$ python3 -q
>>> import numpy as np
>>> np.set_printoptions(precision=2, suppress=True, linewidth=200, sign=" ")
>>> rd = lambda a: np.round(a, 2) + 0
>>> M2 = np.array([[-3, 0, 3, -3, 3],
...     [-3, -2, 3, -1, -3],
...     [3, -2, 3, 0, 1],
...     [-1, -3, 0, 2, -3],
...     [3, -3, 2, 2, 0]])
>>> data = M2 - M2.T
>>> print(data)
[[ 0  3  0 -2  0]
 [-3  0  5  2  0]
 [ 0 -5  0  0 -1]
 [ 2 -2  0  0 -5]
 [ 0  0  1  5  0]]
>>> print(np.abs(np.diag(np.linalg.qr(data)[1])) > 1e-9)
[ True  True  True  True False]
>>> print(rd(data @ np.linalg.pinv(data) @ data))
[[ 0.  3.  0. -2.  0.]
 [-3.  0.  5.  2.  0.]
 [ 0. -5.  0.  0. -1.]
 [ 2. -2.  0.  0. -5.]
 [ 0.  0.  1.  5.  0.]]
>>> print(np.linalg.lstsq(data[:-1].T, data[-1])[2])
4
>>> rank = np.linalg.matrix_rank(data)
>>> print(rank)
4
>>> null = np.linalg.svd(data)[2][rank:].T
>>> print([int(np.linalg.matrix_rank(data[:, :j + 1])) for j in range(5)])
[1, 2, 3, 4, 4]
>>> print(null.shape)
(5, 1)
>>> print([int(np.linalg.matrix_rank(np.delete(data, i, axis=0))) for i in range(5)])
[4, 4, 4, 4, 4]
>>> print(rd(np.linalg.eigvals(data)))
[ 0.+7.14j  0.-7.14j  0.+0.j    0.+4.12j  0.-4.12j]
>>> print(rd(np.linalg.det(data.T)))
0.0
>>> print(rd(np.linalg.det(data[::-1])))
0.0
>>> print(np.einsum("ij,ji->", data, data))
-136
>>> print(np.kron(np.eye(2, dtype=int), data))
[[ 0  3  0 -2  0  0  0  0  0  0]
 [-3  0  5  2  0  0  0  0  0  0]
 [ 0 -5  0  0 -1  0  0  0  0  0]
 [ 2 -2  0  0 -5  0  0  0  0  0]
 [ 0  0  1  5  0  0  0  0  0  0]
 [ 0  0  0  0  0  0  3  0 -2  0]
 [ 0  0  0  0  0 -3  0  5  2  0]
 [ 0  0  0  0  0  0 -5  0  0 -1]
 [ 0  0  0  0  0  2 -2  0  0 -5]
 [ 0  0  0  0  0  0  0  1  5  0]]
>>> print(rd(np.linalg.det(2 * data)), rd(np.linalg.det(data)))
0.0 0.0
>>> mat = np.loadtxt("block2.csv", delimiter=",")
>>> print(mat)
[[-0.41 -0.6  -0.74  0.84 -0.9   0.93]
 [-0.94 -1.   -0.98  0.53 -1.    1.  ]
 [-0.97 -0.86 -0.68  0.92 -0.95  0.91]
 [-0.03  0.98  0.02  0.99 -0.43  0.08]
 [ 0.17  0.98  0.86  0.22  0.92 -0.98]
 [ 0.72  0.98  0.41  0.78  0.54 -0.63]
 [-0.03 -0.56 -0.14 -0.42 -0.1   0.22]
 [ 0.88  0.98  0.51  0.53  0.74 -0.75]
 [ 0.24  0.83 -0.4   0.96 -0.65  0.65]
 [ 0.51  0.77  0.38  0.01  0.56 -0.6 ]
 [ 0.06 -0.37 -0.16 -0.21 -0.14  0.25]
 [-0.54  0.93 -0.25  0.99 -0.75  0.52]
 [ 0.83  1.    0.51  0.99  0.48 -0.71]
 [ 0.82 -0.76 -0.04 -0.96  0.55 -0.06]
 [-0.65 -0.77 -0.87  0.94 -0.97  0.98]
 [-0.71 -0.97 -0.04 -0.92 -0.03  0.04]
 [-0.9  -1.   -0.85 -0.48 -0.95  0.97]
 [-0.06  0.99 -0.31  1.   -0.79  0.6 ]
 [-0.15  0.93 -0.12  0.98 -0.52  0.29]
 [-0.93  0.86 -0.7   1.   -0.98  0.94]
 [ 0.69  0.24  0.29 -0.72  0.64 -0.52]
 [ 0.    0.74  0.52  0.06  0.6  -0.75]
 [-0.18 -1.   -0.72 -0.98 -0.64  0.89]
 [-0.11  0.74  0.12  0.74 -0.05 -0.16]
 [ 0.14  0.09 -0.06  0.1  -0.05  0.1 ]
 [ 0.45  0.18 -0.38  0.49 -0.41  0.59]
 [-0.14 -0.71  0.22 -0.86  0.42 -0.4 ]
 [ 0.82  0.35 -0.45  0.35 -0.3   0.65]
 [-0.18 -0.59  0.08 -0.65  0.18 -0.16]
 [ 0.43 -0.78  0.18 -0.95  0.58 -0.38]
 [-0.74  0.78 -0.77  1.   -0.97  0.96]
 [-0.37  0.92  0.08  0.96 -0.34 -0.04]
 [ 0.28 -0.7  -0.08 -0.79  0.17  0.08]
 [ 0.18  0.83 -0.18  0.91 -0.41  0.35]
 [-0.87  0.   -0.4   0.95 -0.83  0.69]
 [-0.85 -0.99 -0.74 -0.39 -0.89  0.93]
 [ 0.34  0.76  0.08  0.62  0.07 -0.12]
 [ 0.06  1.    0.6   0.97  0.45 -0.8 ]
 [ 0.7  -0.88  0.43 -1.    0.87 -0.74]]
>>> x = np.array([2, 2, 0, 1, 1, 0])
>>> y = mat @ x
>>> print(rd(np.linalg.solve(mat.T @ mat, mat.T @ y)))
[ 2.  2.  0.  1.  1.  0.]
>>> rng = np.random.default_rng(235)
>>> y = y + 0.02 * rng.normal(size=39)
>>> print(rd(y))
[-2.02 -4.33 -3.66  2.46  3.41  4.69 -1.71  4.98  2.42  3.14 -0.94  0.99  5.12 -0.28 -2.86 -4.3  -5.26  2.08  2.04 -0.16  1.78  2.17 -3.99  1.94  0.48  1.35 -2.18  2.38 -2.02 -1.09  0.13  1.72 -1.44
  2.51 -1.63 -4.95  2.88  3.52 -0.45]
>>> beta, *_ = np.linalg.lstsq(mat, y)
>>> print(rd(np.linalg.norm(y - mat @ beta)))
0.13
>>> D = np.linalg.norm(mat[:, None] - mat[None], axis=-1)
>>> print(np.unravel_index(D.round(6).argmax(), D.shape))
(np.int64(19), np.int64(38))
>>> print(np.flatnonzero(D[27] < D.mean() / 2))
[ 25  27]
>>> print(D.mean(axis=1).argmax())
38
>>> print(np.linalg.matrix_rank(D ** 2))
8
